% ipython --no-banner

In [1]: import numpy as np

In [2]: from numpy import linalg as LA

In [3]: np.set_printoptions(suppress=True, linewidth=120)

In [4]: def tidy(a):
   ...:     return np.round(a, 3) + 0
   ...: 

In [5]: F = np.loadtxt("run3.csv", delimiter=",")

In [6]: print(tidy(F))
[[0.205 0.231 0.179 0.    0.154 0.205 0.026]
 [0.065 0.032 0.258 0.29  0.065 0.065 0.226]
 [0.273 0.182 0.182 0.091 0.227 0.    0.045]
 [0.062 0.125 0.188 0.125 0.25  0.    0.25 ]
 [0.061 0.061 0.061 0.242 0.303 0.03  0.242]
 [0.225 0.15  0.175 0.175 0.    0.175 0.1  ]
 [0.    0.269 0.308 0.269 0.    0.    0.154]]

In [7]: # row-stochastic, so 1 is an eigenvalue

In [8]: f = np.array([3, 5, 5, 3, 1, 3, 3])

In [9]: Y = F + np.outer(f, np.eye(7)[1])

In [10]: print(LA.matrix_rank(Y - F))
1

In [11]: O, R = LA.qr(F)

In [12]: print(np.allclose(R.T @ R, F.T @ F))
True

In [13]: print(tidy(O.T @ O))
[[1. 0. 0. 0. 0. 0. 0.]
 [0. 1. 0. 0. 0. 0. 0.]
 [0. 0. 1. 0. 0. 0. 0.]
 [0. 0. 0. 1. 0. 0. 0.]
 [0. 0. 0. 0. 1. 0. 0.]
 [0. 0. 0. 0. 0. 1. 0.]
 [0. 0. 0. 0. 0. 0. 1.]]

In [14]: Y = np.array([[4, -3, 9, 6, -5, 5, -1],
    ...:     [0, 2, 5, 9, -7, 5, -9],
    ...:     [3, 5, 5, -8, 1, -4, -8],
    ...:     [7, 3, -4, 1, -8, 7, -6],
    ...:     [1, 8, 5, -8, 5, -1, -9],
    ...:     [-8, 1, -7, 7, 9, -4, -8],
    ...:     [4, -7, -7, 3, -1, -9, 9]])

In [15]: m1 = np.triu(Y)

In [16]: print(m1)
[[ 4 -3  9  6 -5  5 -1]
 [ 0  2  5  9 -7  5 -9]
 [ 0  0  5 -8  1 -4 -8]
 [ 0  0  0  1 -8  7 -6]
 [ 0  0  0  0  5 -1 -9]
 [ 0  0  0  0  0 -4 -8]
 [ 0  0  0  0  0  0  9]]

In [17]: # triangular: eigenvalues sit on the diagonal

In [18]: print([round(float(x), 3) for x in LA.svd(m1, compute_uv=False)[:3]])
[22.834, 18.435, 9.576]

In [19]: print(tidy(LA.norm(m1, 2) / LA.norm(m1)))
0.706

In [20]: print(LA.matrix_rank(m1, rtol=0.1))
6

In [21]: print(LA.cond(m1) > 100)
True

In [22]: print(np.prod(np.diag(m1)), tidy(LA.det(m1)))
-7200 -7200.0

In [23]: print(m1 @ m1)
[[  16  -18   66  -69  -63   -4  -89]
 [   0    4   35  -13 -116   40 -170]
 [   0    0   25  -48   74  -61  -41]
 [   0    0    0    1  -48  -13  -44]
 [   0    0    0    0   25   -1 -118]
 [   0    0    0    0    0   16  -40]
 [   0    0    0    0    0    0   81]]

In [24]: print(tidy(np.sort(LA.eigvals(m1))))
[-4.  1.  2.  4.  5.  5.  9.]

In [25]: U, sv, Vt = LA.svd(m1)

In [26]: print(tidy(sv))
[22.834 18.435  9.576  8.082  4.434  2.844  0.018]

In [27]: Y = U[:, :6] @ np.diag(sv[:6]) @ Vt[:6]

In [28]: print(LA.matrix_rank(Y))
6

In [29]: print(tidy(LA.norm(m1 - Y) / LA.norm(m1)))
0.001

In [30]: print(tidy(LA.norm(m1 - Y, 2)), tidy(sv[6]))
0.018 0.018

In [31]: print(tidy(Y))
[[ 4.    -3.     9.     6.    -5.     5.    -1.   ]
 [ 0.     2.     5.     9.    -7.     5.    -9.   ]
 [ 0.     0.     5.    -8.     1.    -4.    -8.   ]
 [ 0.004  0.003 -0.001  1.    -8.     7.    -6.   ]
 [ 0.005  0.004 -0.001  0.     5.    -1.    -9.   ]
 [ 0.004  0.003 -0.001  0.     0.    -4.    -8.   ]
 [ 0.012  0.009 -0.002 -0.001  0.     0.     9.   ]]

In [32]: print(tidy(np.abs(m1 - Y).max()))
0.012

In [33]: cov = m1.T @ m1

In [34]: print(np.trace(cov), (m1 ** 2).sum())
1046 1046

In [35]: print(cov)
[[  16  -12   36   24  -20   20   -4]
 [ -12   13  -17    0    1   -5  -15]
 [  36  -17  131   59  -75   50  -94]
 [  24    0   59  182 -109  114  -29]
 [ -20    1  -75 -109  164 -125   63]
 [  20   -5   50  114 -125  132  -19]
 [  -4  -15  -94  -29   63  -19  408]]

In [36]: print(LA.matrix_rank(cov))
7

In [37]: data = np.array([[3.0, 2.0, 2.0, 2.0, 2.0, 2.0],
    ...:     [2.0, 3.0, 2.0, 2.0, 2.0, 2.0],
    ...:     [2.0, 2.0, 3.0, 2.0, 2.0, 2.0],
    ...:     [2.0, 2.0, 2.0, 3.0, 2.0, 2.0],
    ...:     [2.0, 2.0, 2.0, 2.0, 3.0, 2.0],
    ...:     [2.0, 2.0, 2.0, 2.0, 2.0, 3.0]])

In [38]: W = np.array([[0, 1, 1, 3],
    ...:     [0, 1, -1, -3],
    ...:     [3, 1, 2, -1],
    ...:     [3, 0, 2, -3],
    ...:     [3, 2, -3, 3],
    ...:     [3, 3, -2, -3]])

In [39]: b = np.array([0, -1, 2, 2])

In [40]: H = np.maximum(data @ W + b, 0)

In [41]: print((H > 0).mean(axis=0))
[1.  1.  0.5 0. ]

In [42]: print(LA.matrix_rank(H))
3

In [43]: Z = np.array([[0, 0, 2], [1, 5, -1], [-3, 3, -4], [4, 3, 2]])

In [44]: print(H @ Z)
[[13. 83. 28.]
 [16. 80. 32.]
 [10. 86. 30.]
 [ 9. 81. 31.]
 [17. 85. 37.]
 [18. 90. 36.]]

In [45]: print((H @ Z).round(6).argmax(axis=1))
[1 1 1 1 1 1]

In [46]: print(W @ Z)
[[ 10  17   1]
 [ -8  -7  -3]
 [ -9   8  -5]
 [-18  -3  -8]
 [ 23  10  22]
 [ -3   0   5]]
